% python3 -q
>>> import numpy as np
>>> from numpy import linalg as LA
>>> np.set_printoptions(precision=2, suppress=True, linewidth=200)
>>> arr = np.load("x.npy")
>>> print(arr)
[[ 1.68  0.08  0.06  0.37  0.23  0.29  0.09 -0.52 -0.59  0.52 -0.45  0.71]
 [ 0.08  1.83  0.05 -0.33 -0.22  0.32 -0.36 -0.7  -0.3   0.38  0.26 -0.68]
 [ 0.06  0.05  1.12 -0.44  0.18  0.48  0.24 -0.01  0.37  0.56 -0.25  0.23]
 [ 0.37 -0.33 -0.44  1.42  0.26  0.47 -0.15 -0.2  -0.18 -0.91 -0.67 -0.35]
 [ 0.23 -0.22  0.18  0.26  1.57  0.02  0.2  -0.35  1.07  0.35 -0.46 -0.34]
 [ 0.29  0.32  0.48  0.47  0.02  2.37 -0.49  0.71  0.2   0.01  0.14 -0.03]
 [ 0.09 -0.36  0.24 -0.15  0.2  -0.49  1.07 -0.13  0.32 -0.03  0.17  0.03]
 [-0.52 -0.7  -0.01 -0.2  -0.35  0.71 -0.13  1.11  0.18 -0.11  0.55  0.23]
 [-0.59 -0.3   0.37 -0.18  1.07  0.2   0.32  0.18  1.38  0.01  0.08 -0.08]
 [ 0.52  0.38  0.56 -0.91  0.35  0.01 -0.03 -0.11  0.01  1.38  0.09  0.03]
 [-0.45  0.26 -0.25 -0.67 -0.46  0.14  0.17  0.55  0.08  0.09  1.03  0.03]
 [ 0.71 -0.68  0.23 -0.35 -0.34 -0.03  0.03  0.23 -0.08  0.03  0.03  2.07]]
>>> # rank 8
>>> rank = LA.matrix_rank(arr)
>>> print(rank)
8
>>> N = LA.svd(arr)[2][rank:].T
>>> print([int(LA.matrix_rank(np.delete(arr, i, axis=0))) for i in range(12)])
[8, 8, 8, 8, 8, 8, 8, 8, 8, 8, 8, 8]
>>> print(np.round(N @ N.T, 2) + 0)
[[ 0.32  0.    0.11 -0.14 -0.12 -0.12 -0.16  0.12  0.21 -0.22  0.01 -0.17]
 [ 0.    0.23  0.    0.1   0.06 -0.12  0.09  0.34 -0.02  0.03 -0.14  0.06]
 [ 0.11  0.    0.29  0.14  0.11 -0.17 -0.17  0.07 -0.06 -0.11  0.29 -0.04]
 [-0.14  0.1   0.14  0.52 -0.07 -0.17 -0.01  0.07  0.06  0.32  0.2   0.13]
 [-0.12  0.06  0.11 -0.07  0.38  0.01  0.04  0.09 -0.39 -0.16  0.07  0.07]
 [-0.12 -0.12 -0.17 -0.17  0.01  0.19  0.08 -0.23 -0.07  0.02 -0.08  0.02]
 [-0.16  0.09 -0.17 -0.01  0.04  0.08  0.17  0.07 -0.07  0.11 -0.21  0.1 ]
 [ 0.12  0.34  0.07  0.07  0.09 -0.23  0.07  0.55  0.01 -0.08 -0.2   0.03]
 [ 0.21 -0.02 -0.06  0.06 -0.39 -0.07 -0.07  0.01  0.44  0.1  -0.08 -0.11]
 [-0.22  0.03 -0.11  0.32 -0.16  0.02  0.11 -0.08  0.1   0.36 -0.01  0.13]
 [ 0.01 -0.14  0.29  0.2   0.07 -0.08 -0.21 -0.2  -0.08 -0.01  0.43 -0.02]
 [-0.17  0.06 -0.04  0.13  0.07  0.02  0.1   0.03 -0.11  0.13 -0.02  0.1 ]]
